$ ipython --no-banner

In [1]: import numpy as np

In [2]: from numpy import linalg as LA

In [3]: np.set_printoptions(precision=2, suppress=True, linewidth=120)

In [4]: J = np.load("m.npy")

In [5]: J
Out[5]: 
array([[-7,  0,  0],
       [ 0,  8,  0],
       [ 0,  0,  9]])

In [6]: np.sort(LA.eigvals(J))
Out[6]: array([-7.,  8.,  9.])

In [7]: LA.matrix_rank(J - J[0, 0] * np.eye(3))
Out[7]: np.int64(2)

In [8]: LA.matrix_power(J - np.diag(np.diag(J)), 3)
Out[8]: 
array([[0, 0, 0],
       [0, 0, 0],
       [0, 0, 0]])

In [9]: J @ J
Out[9]: 
array([[49,  0,  0],
       [ 0, 64,  0],
       [ 0,  0, 81]])

In [10]: X = np.array([[-3, 1, 3], [-3, -2, -2], [-2, 2, -3], [2, -2, 1]])

In [11]: X[-1] = X[0] + -1 * X[1]

In [12]: X
Out[12]: 
array([[-3,  1,  3],
       [-3, -2, -2],
       [-2,  2, -3],
       [ 0,  3,  5]])

In [13]: vec = np.array([-3, 2, 3])

In [14]: target = X @ vec

In [15]: coef, lr = np.zeros(3), 1 / LA.norm(X, 2) ** 2

In [16]: for i in range(50):
    ...:     coef -= lr * X.T @ (X @ coef - target)
    ...:     if i % 10 == 0: print(i, round(LA.norm(X @ coef - target), 2))
    ...: 
0 9.21
10 0.05
20 0.0
30 0.0
40 0.0

In [17]: round(float(LA.cond(X)), 2)
Out[17]: 2.27

In [18]: coef
Out[18]: array([-3.,  2.,  3.])

In [19]: B = np.array([[-2, -1, 1], [0, 0, -1]])

In [20]: W2 = np.kron(B, X)

In [21]: W2
Out[21]: 
array([[  6,  -2,  -6,   3,  -1,  -3,  -3,   1,   3],
       [  6,   4,   4,   3,   2,   2,  -3,  -2,  -2],
       [  4,  -4,   6,   2,  -2,   3,  -2,   2,  -3],
       [  0,  -6, -10,   0,  -3,  -5,   0,   3,   5],
       [  0,   0,   0,   0,   0,   0,   3,  -1,  -3],
       [  0,   0,   0,   0,   0,   0,   3,   2,   2],
       [  0,   0,   0,   0,   0,   0,   2,  -2,   3],
       [  0,   0,   0,   0,   0,   0,   0,  -3,  -5]])

In [22]: print(round(float(LA.norm(W2, 2)), 2), round(float(LA.norm(B, 2) * LA.norm(X, 2)), 2))
18.33 18.33

In [23]: B = np.c_[X[:, :1] @ np.array([[0]]), np.array([6, 3, 5, 3])]

In [24]: print(B)
[[0 6]
 [0 3]
 [0 5]
 [0 3]]

In [25]: LA.norm(LA.qr(X)[0].T @ B, axis=0) ** 2 / ((B ** 2).sum(axis=0) + 1e-12)
Out[25]: array([0., 1.])

In [26]: LA.matrix_rank(np.c_[X, B])
Out[26]: np.int64(3)

In [27]: np.round(LA.norm(B - X @ LA.lstsq(X, B)[0], axis=0), 2) + 0
Out[27]: array([0., 0.])

In [28]: LA.lstsq(X, B[:, 0])[0]
Out[28]: array([0., 0., 0.])

In [29]: vec = np.array([1, 1, 2])

In [30]: target = X @ vec

In [31]: np.round(LA.pinv(X) @ X, 2) + 0
Out[31]: 
array([[1., 0., 0.],
       [0., 1., 0.],
       [0., 0., 1.]])

In [32]: LA.solve(X.T @ X, X.T @ target)
Out[32]: array([1., 1., 2.])

In [33]: rng = np.random.default_rng(605192)

In [34]: target = target + 0.02 * rng.normal(size=4)

In [35]: print(target)
[ 4.03 -9.02 -5.99 13.01]

In [36]: coef, *_ = LA.lstsq(X, target)

In [37]: coef.round()
Out[37]: array([1., 1., 2.])

In [38]: print(coef)
[1.   1.01 2.  ]

In [39]: proj = X @ LA.solve(X.T @ X, X.T)

In [40]: print(proj.round(2) + 0)
[[ 0.67  0.33  0.    0.33]
 [ 0.33  0.67  0.   -0.33]
 [ 0.    0.    1.    0.  ]
 [ 0.33 -0.33  0.    0.67]]

In [41]: np.allclose(proj @ proj, proj)
Out[41]: True

In [42]: np.round((np.eye(4) - proj) @ X, 2) + 0
Out[42]: 
array([[0., 0., 0.],
       [0., 0., 0.],
       [0., 0., 0.],
       [0., 0., 0.]])

In [43]: np.round(LA.eigvalsh(proj), 2) + 0
Out[43]: array([0., 1., 1., 1.])

In [44]: m1 = np.loadtxt("data.csv", delimiter=",")

In [45]: print(m1)
[[1.   0.   0.  ]
 [0.33 0.33 0.33]
 [0.   0.   1.  ]]

In [46]: # rows sum to 1

In [47]: m1 @ np.ones(3)
Out[47]: array([1., 1., 1.])

In [48]: p = np.eye(3)[1]

In [49]: for _ in range(6):
    ...:     p = p @ m1
    ...:     print(p.round(2))
    ...: 
[0.33 0.33 0.33]
[0.44 0.11 0.44]
[0.48 0.04 0.48]
[0.49 0.01 0.49]
[0.5 0.  0.5]
[0.5 0.  0.5]

In [50]: K = np.array([[4, 8, 4, 8, 4, 8],
    ...:     [8, 4, 8, 4, 8, 4],
    ...:     [4, 9, 4, 9, 4, 9],
    ...:     [4, 8, 4, 8, 4, 8],
    ...:     [8, 4, 8, 4, 8, 4],
    ...:     [4, 9, 4, 9, 4, 9]])

In [51]: LA.lstsq(K[:-1].T, K[-1])[2]
Out[51]: np.int32(2)

In [52]: O, _ = LA.qr(np.array([[0.0, -2.2, 0.3], [-0.9, 0.9, -1.7], [-0.8, -0.1, -2.9]]))

In [53]: vals = np.array([2, 0, -1])

In [54]: data = O @ np.diag(vals) @ O.T

In [55]: data
Out[55]: 
array([[-0.09, -0.19,  0.21],
       [-0.19,  0.71,  1.45],
       [ 0.21,  1.45,  0.37]])

In [56]: left, sv, VT = LA.svd(data)

In [57]: sv.round(2) + 0
Out[57]: array([2., 1., 0.])

In [58]: B = left[:, :2] @ np.diag(sv[:2]) @ VT[:2]

In [59]: np.round(LA.norm(data - B, 2), 2), round(float(sv[2]), 2)
Out[59]: (np.float64(0.0), 0.0)

In [60]: round(float(LA.norm(data - B) / LA.norm(data)), 2)
Out[60]: 0.0

In [61]: np.unique(data.round(6), axis=0).shape
Out[61]: (3, 3)

In [62]: np.abs(np.diag(LA.qr(data)[1])) > 1e-9
Out[62]: array([ True,  True, False])

In [63]: print(np.round(np.trace(LA.pinv(data) @ data), 2))
2.0

In [64]: np.allclose(data[:-1].T @ LA.lstsq(data[:-1].T, data[-1])[0], data[-1])
Out[64]: True

In [65]: z = rng.permutation(3)

In [66]: z
Out[66]: array([1, 0, 2])

In [67]: B = data[z][:, z]

In [68]: np.round(np.sort(np.abs(LA.eigvals(B))), 2) + 0
Out[68]: array([0., 1., 2.])

In [69]: print(round(float(LA.det(B)), 2), np.round(LA.det(data[z]), 2))
-0.0 -0.0

In [70]: np.allclose(B, data)
Out[70]: False

In [71]: np.trace(B)
Out[71]: np.float64(1.0)

In [72]: B = data / LA.norm(data, axis=1, keepdims=True)

In [73]: cov = B @ B.T

In [74]: (cov - 2 * np.eye(3)).round(6).argmax(axis=1)
Out[74]: array([1, 2, 1])

In [75]: (np.abs(cov) > 0.9).astype(int)
Out[75]: 
array([[1, 0, 0],
       [0, 1, 0],
       [0, 0, 1]])

In [76]: np.argwhere(np.triu(np.abs(cov) > 0.95, 1))
Out[76]: array([], shape=(0, 2), dtype=int64)

In [77]: mat = np.load("x.npy")

In [78]: print(mat)
[[ 50  20   0 -45]
 [ 20  16   8 -20]
 [  0   8   8  -2]
 [-45 -20  -2  41]]

In [79]: [round(float(x), 2) for x in LA.svd(mat, compute_uv=False)[:3]]
Out[79]: [100.36, 14.64, 0.0]

In [80]: LA.matrix_rank(mat, rtol=0.1)
Out[80]: np.int64(2)

In [81]: LA.cond(mat) > 100
Out[81]: np.True_

In [82]: round(LA.norm(mat, 2) / LA.norm(mat), 2)
Out[82]: np.float64(0.99)

In [83]: f, r1 = mat[0], mat[3]

In [84]: print(f @ r1)
-4495

In [85]: f @ f
Out[85]: np.int64(4925)

In [86]: p = (f @ r1) / (f @ f) * f

In [87]: print(np.outer(f, r1))
[[-2250 -1000  -100  2050]
 [ -900  -400   -40   820]
 [    0     0     0     0]
 [ 2025   900    90 -1845]]

In [88]: round(LA.norm(f + r1) ** 2 + LA.norm(f - r1) ** 2, 2)
Out[88]: np.float64(18070.0)

In [89]: round((r1 - p) @ f, 2)
Out[89]: np.float64(-0.0)

In [90]: LA.matrix_rank(np.outer(f, r1))
Out[90]: np.int64(1)

In [91]: w1 = np.array([[0, 1, 1, -2, -2],
    ...:     [2, 0, -1, -1, 1],
    ...:     [-2, 2, -1, -2, 1],
    ...:     [0, 1, 2, -2, 0]])

In [92]: coef = np.array([-5, -4, 1, -3, 0])

In [93]: hid = np.maximum(mat @ w1 + coef, 0)

In [94]: LA.matrix_rank(hid)
Out[94]: np.int64(4)

In [95]: hid
Out[95]: 
array([[35,  1,  0,  0,  0],
       [11, 12,  0,  0,  0],
       [ 0, 10,  0,  0, 16],
       [ 0,  0, 60, 29, 68]])

In [96]: (hid > 0).astype(int)
Out[96]: 
array([[1, 1, 0, 0, 0],
       [1, 1, 0, 0, 0],
       [0, 1, 0, 0, 1],
       [0, 0, 1, 1, 1]])

In [97]: W2 = np.array([[-1, 1], [-3, 0], [0, -2], [0, 0], [3, 0]])

In [98]: w1 @ W2
Out[98]: 
array([[-9, -2],
       [ 1,  4],
       [-1,  0],
       [-3, -4]])

In [99]: vals, evecs = LA.eigh(mat)

In [100]: vec = np.array([6, 6, -7, -5])

In [101]: np.round(vec @ mat @ vec / (vec @ vec), 2), round(float(vals[0]), 2), np.round(vals[-1], 2)
Out[101]: (np.float64(56.99), 0.0, np.float64(100.36))

In [102]: np.round(LA.eigvalsh(mat[1:, 1:]), 2) + 0
Out[102]: array([ 0. , 12.2, 52.8])

In [103]: arr = np.diag(20 * np.array([4, 0])) + np.array([[3, 2], [1, 0]])

In [104]: arr
Out[104]: 
array([[83,  2],
       [ 1,  0]])

In [105]: proj = np.triu(np.array([[3, 0], [2, 3]]), 1) + np.eye(2)

In [106]: B = proj @ arr @ LA.inv(proj)

In [107]: proj @ arr - arr @ proj
Out[107]: 
array([[0., 0.],
       [0., 0.]])

In [108]: feats = np.load("w.npy")

In [109]: feats
Out[109]: 
array([[ 1.3 , -4.59, -0.9 ],
       [-0.7 ,  5.48,  1.2 ],
       [ 1.2 , -7.22, -1.5 ],
       [-0.1 ,  3.67,  0.7 ],
       [ 0.2 ,  8.58,  1.7 ],
       [ 2.5 , -8.  , -1.6 ],
       [-0.2 , -3.78, -0.7 ],
       [-0.7 ,  1.4 ,  0.2 ],
       [-2.3 ,  4.24,  0.8 ],
       [ 0.3 ,  6.32,  1.3 ],
       [ 0.6 ,  4.31,  0.8 ],
       [-1.9 , 10.84,  2.1 ],
       [ 0.1 , -4.7 , -0.9 ],
       [ 0.3 , -1.14, -0.2 ],
       [-2.3 ,  1.5 ,  0.3 ],
       [-1.1 , -1.12, -0.2 ],
       [ 1.  ,  7.67,  1.6 ],
       [-0.5 , -3.88, -0.8 ],
       [-0.1 ,  3.29,  0.7 ],
       [-1.9 , -3.59, -0.7 ],
       [-0.2 ,  1.6 ,  0.2 ],
       [ 1.6 , -4.28, -0.9 ],
       [ 0.5 , -2.57, -0.6 ],
       [-1.4 , -2.31, -0.4 ]])

In [110]: # column 1 dominates

In [111]: cen = (feats - feats.mean(axis=0)) / feats.std(axis=0)

In [112]: cen.std(axis=0)
Out[112]: array([1., 1., 1.])

In [113]: np.argwhere(np.abs(cen) > 2)
Out[113]: 
array([[ 5,  0],
       [11,  1]])

In [114]: coef = LA.lstsq(np.delete(cen, 1, axis=1), cen[:, 1])[0]

In [115]: coef.round(2) + 0
Out[115]: array([0., 1.])
